In [1]: import numpy as np

In [2]: import numpy.linalg as la

In [3]: np.set_printoptions(precision=2, suppress=True, linewidth=120)

In [4]: m1 = np.load("arr.npy")

In [5]: m1
Out[5]: 
array([[ 0.06,  8.05,  7.99, -0.05,  7.96,  8.03, -4.09],
       [-0.04,  6.05,  5.96, -0.05,  6.02,  6.03, -2.99],
       [-0.01,  9.98, 10.05, -0.01,  9.96, 10.01, -4.95],
       [ 0.04,  6.06,  5.97,  0.01,  5.94,  6.02, -2.99],
       [-0.05,  7.9 ,  8.13,  0.06,  7.98,  8.14, -4.03],
       [-0.05, 16.07, 15.92,  0.07, 15.93, 16.03, -8.08]])

In [6]: u = np.array([2, 4])

In [7]: np.convolve(m1[4], u)
Out[7]: array([ -0.1 ,  15.6 ,  47.86,  32.64,  16.2 ,  48.2 ,  24.5 , -16.12])

In [8]: np.cross(m1[4, :3], m1[2, :3])
Out[8]: array([-1.74,  0.42, -0.42])

In [9]: mat = np.loadtxt("block1.csv", delimiter=",")

In [10]: mat
Out[10]: 
array([[42.,  9.,  0.,  2., 32.],
       [ 0.,  0., 14.,  0.,  0.],
       [ 0.,  7.,  0., 24.,  9.],
       [26.,  0.,  5.,  0., 14.],
       [ 0.,  0.,  0.,  5.,  0.],
       [ 0.,  1.,  0., 15.,  0.],
       [26.,  0.,  5.,  0., 14.],
       [ 0.,  0.,  2.,  0.,  0.],
       [14.,  1.,  0.,  0., 12.],
       [ 0.,  0.,  8.,  0.,  0.],
       [ 0.,  0., 11.,  0.,  0.],
       [ 0.,  0.,  5.,  0.,  0.],
       [24., 15.,  0., 26., 29.],
       [ 0.,  0.,  0.,  0.,  0.],
       [ 0.,  0.,  0., 14.,  0.],
       [ 8.,  3.,  0.,  8., 11.],
       [ 0.,  0., 11.,  0.,  0.]])

In [11]: x0 = np.array([2, 0, 2, 0, 1])

In [12]: y = mat @ x0

In [13]: np.round(la.lstsq(mat, y)[0], 2) + 0
Out[13]: array([2., 0., 2., 0., 1.])

In [14]: rng = np.random.default_rng(308797)

In [15]: y = y + 0.3 * rng.normal(size=17)

In [16]: y
Out[16]: 
array([115.41,  28.25,   9.02,  75.22,  -0.07,  -0.06,  76.7 ,   4.38,  40.36,  16.82,  22.62,   9.87,  76.96,  -0.18,
        -0.01,  26.92,  22.43])

In [17]: c, *_ = la.lstsq(mat, y)

In [18]: np.round(mat.T @ (y - mat @ c), 2) + 0
Out[18]: array([0., 0., 0., 0., 0.])

In [19]: [round(float(la.norm(la.solve(mat.T @ mat + lam * np.eye(5), mat.T @ y))), 2) for lam in (0, 1, 10, 100)]
Out[19]: [3.02, 3.02, 2.99, 2.8]

In [20]: c.round(2) + 0
Out[20]: array([ 1.95, -0.07,  2.04,  0.  ,  1.07])
